$ python -q
>>> import numpy as np
>>> import numpy.linalg as la
>>> np.set_printoptions(precision=1, suppress=True, linewidth=120, sign=" ")
>>> rnd = lambda a: np.round(a, 1) + 0
>>> X = np.array([[1, 1, -1, -1, -1, -1, 1, 1],
...     [1, 1, -1, -1, 1, 1, -1, -1],
...     [1, -1, 1, -1, 1, -1, 1, -1],
...     [1, 1, 1, 1, 1, 1, 1, 1],
...     [1, -1, -1, 1, -1, 1, 1, -1],
...     [1, -1, 1, -1, -1, 1, -1, 1],
...     [1, 1, 1, 1, -1, -1, -1, -1]])
>>> B = np.array([[2, 1], [3, 0], [0, 2], [-2, 3], [1, 1], [2, -3], [1, -1], [-2, 3]])
>>> np.einsum("ij->j", X)
array([ 7,  1,  1, -1, -1,  1,  1, -1])
>>> B.T @ X.T
array([[ 3, 11,  3,  5,  1, -1,  1],
       [ 0, -8,  0,  6, -6,  0,  6]])
>>> B @ X
Traceback (most recent call last):
  File "<python-input-8>", line 1, in <module>
    B @ X
    ~~^~~
ValueError: matmul: Input operand 1 has a mismatch in its core dimension 0, with gufunc signature (n?,k),(k,m?)->(n?,m?) (size 7 is different from 2)
>>> np.einsum("ik,kj->ij", X, B)
array([[ 3,  0],
       [11, -8],
       [ 3,  0],
       [ 5,  6],
       [ 1, -6],
       [-1,  0],
       [ 1,  6]])
>>> np.vstack([X, B.T]).shape
(9, 8)
>>> f = np.array([2, -1])
>>> np.polyval(f, X[6])
array([ 1,  1,  1,  1, -3, -3, -3, -3])
>>> np.convolve(X[6], f)
array([ 2,  1,  1,  1, -3, -1, -1, -1,  1])
>>> np.array([np.convolve(row, f, "same") for row in X])
array([[ 2,  1, -3, -1, -1, -1,  3,  1],
       [ 2,  1, -3, -1,  3,  1, -3, -1],
       [ 2, -3,  3, -3,  3, -3,  3, -3],
       [ 2,  1,  1,  1,  1,  1,  1,  1],
       [ 2, -3, -1,  3, -3,  3,  1, -3],
       [ 2, -3,  3, -3, -1,  3, -3,  3],
       [ 2,  1,  1,  1, -3, -1, -1, -1]])
>>> X @ X
Traceback (most recent call last):
  File "<python-input-15>", line 1, in <module>
    X @ X
    ~~^~~
ValueError: matmul: Input operand 1 has a mismatch in its core dimension 0, with gufunc signature (n?,k),(k,m?)->(n?,m?) (size 7 is different from 8)
>>> cov = X.T @ X
>>> np.diag(cov)
array([ 7,  7,  7,  7,  7,  7,  7,  7])
>>> (X @ X.T).shape
(7, 7)
>>> B = X[0, 0] * X[1:] - np.outer(X[1:, 0], X[0])
>>> B
array([[ 0,  0,  0,  0,  2,  2, -2, -2],
       [ 0, -2,  2,  0,  2,  0,  0, -2],
       [ 0,  0,  2,  2,  2,  2,  0,  0],
       [ 0, -2,  0,  2,  0,  2,  0, -2],
       [ 0, -2,  2,  0,  0,  2, -2,  0],
       [ 0,  0,  2,  2,  0,  0, -2, -2]])
>>> X[:, 0] / X[0, 0]
array([ 1.,  1.,  1.,  1.,  1.,  1.,  1.])
>>> la.matrix_rank(B), la.matrix_rank(X)
(np.int64(6), np.int64(7))
>>> np.flatnonzero(~B.round(6).any(axis=1))
array([], dtype=int64)
>>> A = np.load("arr.npy")
>>> A
array([[ 1,  3, -3,  0, -1,  3,  2],
       [ 2,  4, -2,  1,  0,  4,  3],
       [ 2,  4, -2,  1,  0,  4,  3],
       [ 2,  4, -2,  1,  0,  4,  3],
       [ 2,  4, -2,  1,  0,  4,  3],
       [ 2,  4, -2,  1,  0,  4,  3],
       [ 2,  4, -2,  1,  0,  4,  3],
       [ 3,  5, -1,  2,  1,  5,  4],
       [ 2,  4, -2,  1,  0,  4,  3]])
>>> rank = la.matrix_rank(A)
>>> rank
np.int64(2)
>>> N = la.svd(A)[2][rank:].T
>>> np.allclose(A @ N, 0)
True
>>> [int(la.matrix_rank(A[:, :j + 1])) for j in range(7)]
[1, 2, 2, 2, 2, 2, 2]
>>> [int(la.matrix_rank(np.delete(A, i, axis=0))) for i in range(9)]
[2, 2, 2, 2, 2, 2, 2, 2, 2]
>>> N.shape
(7, 5)
>>> rnd(N @ N.T)
array([[ 0.9, -0.2, -0.1, -0.1, -0.1, -0.2, -0.2],
       [-0.2,  0.7,  0.1, -0.1,  0. , -0.3, -0.2],
       [-0.1,  0.1,  0.4, -0.2, -0.4,  0.1,  0. ],
       [-0.1, -0.1, -0.2,  0.8, -0.2, -0.1, -0.1],
       [-0.1,  0. , -0.4, -0.2,  0.8,  0. , -0.1],
       [-0.2, -0.3,  0.1, -0.1,  0. ,  0.7, -0.2],
       [-0.2, -0.2,  0. , -0.1, -0.1, -0.2,  0.8]])
>>> [int(la.matrix_rank(A[:i])) for i in range(1, len(A) + 1)]
[1, 2, 2, 2, 2, 2, 2, 2, 2]
>>> U, sig, vt = la.svd(A)
>>> vecs = vt[:(sig > 1e-8).sum()]
>>> rng = np.random.default_rng(727)
>>> vec = A[3] + 3 * A[7] + rng.integers(2) * np.eye(7)[4]
>>> vec
array([11., 19., -5.,  7.,  3., 19., 15.])
>>> rnd(la.norm(vec - vecs.T @ vecs @ vec))
np.float64(0.0)
>>> la.matrix_rank(np.vstack([A, vec]))
np.int64(2)
>>> J = np.loadtxt("w.csv", delimiter=",")
>>> J
array([[-5.4, -4.4, -3.2,  5.5],
       [-1.2, -0.9, -0.5,  1.4],
       [-1.3, -0.9, -0.6,  1. ],
       [-6.1, -4.8, -3.8,  6.2],
       [ 0.9,  0.9,  0.6, -1.1],
       [ 7.6,  6.2,  4.6, -7.5],
       [-5.2, -4. , -3.1,  5.1],
       [ 0.7,  0.7,  0.3, -0.9],
       [-2.3, -1.7, -1.4,  2.2],
       [-3.9, -2.9, -2.3,  3.8],
       [-3.9, -3.3, -2.5,  4.1],
       [ 3.8,  3. ,  2.2, -3.7],
       [ 2.2,  1.7,  1.3, -2.3],
       [-0.2, -0.2,  0. ,  0.2],
       [ 3.1,  2.6,  2. , -3.2],
       [ 0.5,  0.3,  0.3, -0.3],
       [-5.9, -4.8, -3.7,  5.9],
       [ 0. ,  0.1, -0.1, -0.1],
       [-3.7, -2.9, -2.3,  3.8],
       [ 0.4,  0.5,  0.1, -0.4],
       [-6.7, -5.2, -4.2,  6.8],
       [-7.1, -5.5, -4.4,  7.3],
       [ 1.1,  0.8,  0.7, -1.2],
       [ 5.7,  4.5,  3.8, -5.9],
       [ 4.6,  3.7,  2.8, -4.5],
       [ 6.3,  4.9,  3.6, -6.1],
       [-3.6, -2.9, -2.2,  3.6]])
>>> vec = np.array([7, 7, 1, 8])
>>> y = J @ vec
>>> rnd(la.lstsq(J, y)[0])
array([ 7.,  7.,  1.,  8.])
>>> rnd(la.solve(J.T @ J, J.T @ y))
array([ 7.,  7.,  1.,  8.])
>>> y = y + 0.3 * rng.normal(size=27)
>>> rnd(y)
array([-28.1,  -3.9,  -8.1, -30.6,   4.8,  41.1, -26.7,   3. , -12.1, -19.6, -20.2,  20.1,  10.3,  -0.9,  16.5,   3. ,
       -31. ,  -0.4, -17.6,   2.9, -32.6, -34. ,   4.2,  28.2,  24.9,  33. , -18.7])
>>> b, *_ = la.lstsq(J, y)
>>> b.round()
array([ 6.,  7.,  1.,  8.])
>>> rnd(b)
array([ 6.5,  7.2,  1.3,  7.8])
>>> data = np.load("test4.npy")
>>> data
array([[-1., -2.,  0.,  0.,  0.,  0.,  0.,  0.],
       [-2., -1.,  0.,  0.,  0.,  0.,  0.,  0.],
       [ 0.,  0., -1.,  0.,  0.,  0., -2., -2.],
       [ 0.,  0.,  0., -1., -2., -2.,  0.,  0.],
       [ 0.,  0.,  0., -2., -1., -2.,  0.,  0.],
       [ 0.,  0.,  0., -2., -2., -1.,  0.,  0.],
       [ 0.,  0., -2.,  0.,  0.,  0., -1., -2.],
       [ 0.,  0., -2.,  0.,  0.,  0., -2., -1.]])
>>> [round(float(la.det(data[:i, :i])), 2) + 0 for i in range(1, 9)]
[-1.0, -3.0, 3.0, -3.0, -9.0, -15.0, -45.0, -75.0]
>>> E = np.load("dump.npy")
>>> E
array([[ 1.1,  3. ,  0. , -3. , -3. , -2. ,  2. ,  1. ],
       [ 1. ,  3.1,  1. ,  1. ,  2. ,  2. , -3. , -1. ],
       [-1. , -1. ,  3.1, -1. , -3. , -3. ,  3. , -2. ],
       [ 2. ,  2. ,  3. ,  3.1,  0. , -3. , -1. , -2. ],
       [-2. ,  1. , -2. ,  3. ,  0.1, -2. ,  1. ,  0. ],
       [ 0. , -3. ,  0. ,  0. , -2. ,  1.1,  1. , -2. ],
       [ 3. ,  0. ,  1. , -2. , -2. ,  3. , -0.9,  1. ],
       [ 1. ,  3. ,  0. , -3. , -3. , -2. ,  2. ,  1.1]])
>>> B = E / la.norm(E, axis=1, keepdims=True)
>>> cov = B @ B.T
>>> rnd(cov[5])
array([-0.2, -0.5,  0.4, -0.2, -0.2,  1. ,  0.2, -0.2])
>>> (cov - 2 * np.eye(8)).round(6).argmax(axis=1)
array([ 7,  3,  0,  1,  3,  2,  0,  0])
>>> np.argwhere(np.triu(np.abs(cov) > 0.95, 1))
array([[ 0,  7]])
>>> rnd(cov)
array([[ 1. , -0.3,  0.4,  0. , -0.1, -0.2,  0.3,  1. ],
       [-0.3,  1. , -0.6,  0.4, -0.2, -0.5,  0.2, -0.3],
       [ 0.4, -0.6,  1. ,  0.3,  0. ,  0.4, -0.2,  0.4],
       [ 0. ,  0.4,  0.3,  1. ,  0.2, -0.2, -0.2,  0. ],
       [-0.1, -0.2,  0. ,  0.2,  1. , -0.2, -0.8, -0.1],
       [-0.2, -0.5,  0.4, -0.2, -0.2,  1. ,  0.2, -0.2],
       [ 0.3,  0.2, -0.2, -0.2, -0.8,  0.2,  1. ,  0.3],
       [ 1. , -0.3,  0.4,  0. , -0.1, -0.2,  0.3,  1. ]])
>>> vec = np.array([1, -1, 0, 0, -1, 0, -2, 1])
>>> y = E @ vec
>>> b, lr = np.zeros(8), 1 / la.norm(E, 2) ** 2
>>> for i in range(30):
...     b -= lr * E.T @ (E @ b - y)
...     if i % 10 == 0: print(i, round(la.norm(E @ b - y), 1))
... 
0 5.5
10 2.0
20 1.2
>>> rnd(la.cond(E))
np.float64(363.0)
>>> mat = np.load("sample4.npy")
>>> mat
array([[ 0,  0,  0,  1,  0,  0,  0,  0,  0],
       [ 0,  0,  1,  0,  0,  0,  0,  0,  1],
       [ 0,  1,  0,  1,  0,  0,  0,  0,  1],
       [ 1,  0,  1,  0,  0,  1,  0,  1,  1],
       [ 0,  0,  0,  0,  0,  1,  1,  0,  1],
       [ 0,  0,  0,  1,  1,  0,  0,  0,  0],
       [ 0,  0,  0,  0,  1,  0,  0,  1,  0],
       [ 0,  0,  0,  1,  0,  0,  1,  0,  0],
       [ 0,  1,  1,  1,  1,  0,  0,  0,  0]])
>>> # symmetric, so the eigenvalues are real
>>> f = np.array([3, 2, 1])
>>> np.polyval(f, mat[6])
array([ 1,  1,  1,  1,  6,  1,  1,  6,  1])
>>> np.convolve(mat[6], f)
array([ 0,  0,  0,  0,  3,  2,  1,  3,  2,  1,  0])
>>> vec = np.array([-2, -1, 0, -2, 0, 1, 1, 0, 0])
>>> y = mat @ vec
>>> b, lr = np.zeros(9), 1 / la.norm(mat, 2) ** 2
>>> for i in range(8):
...     b -= lr * mat.T @ (mat @ b - y)
...     if i % 2 == 0: print(i, round(la.norm(mat @ b - y), 1))
... 
0 2.6
2 1.7
4 1.3
6 1.0
>>> rnd(la.cond(mat))
np.float64(14.7)
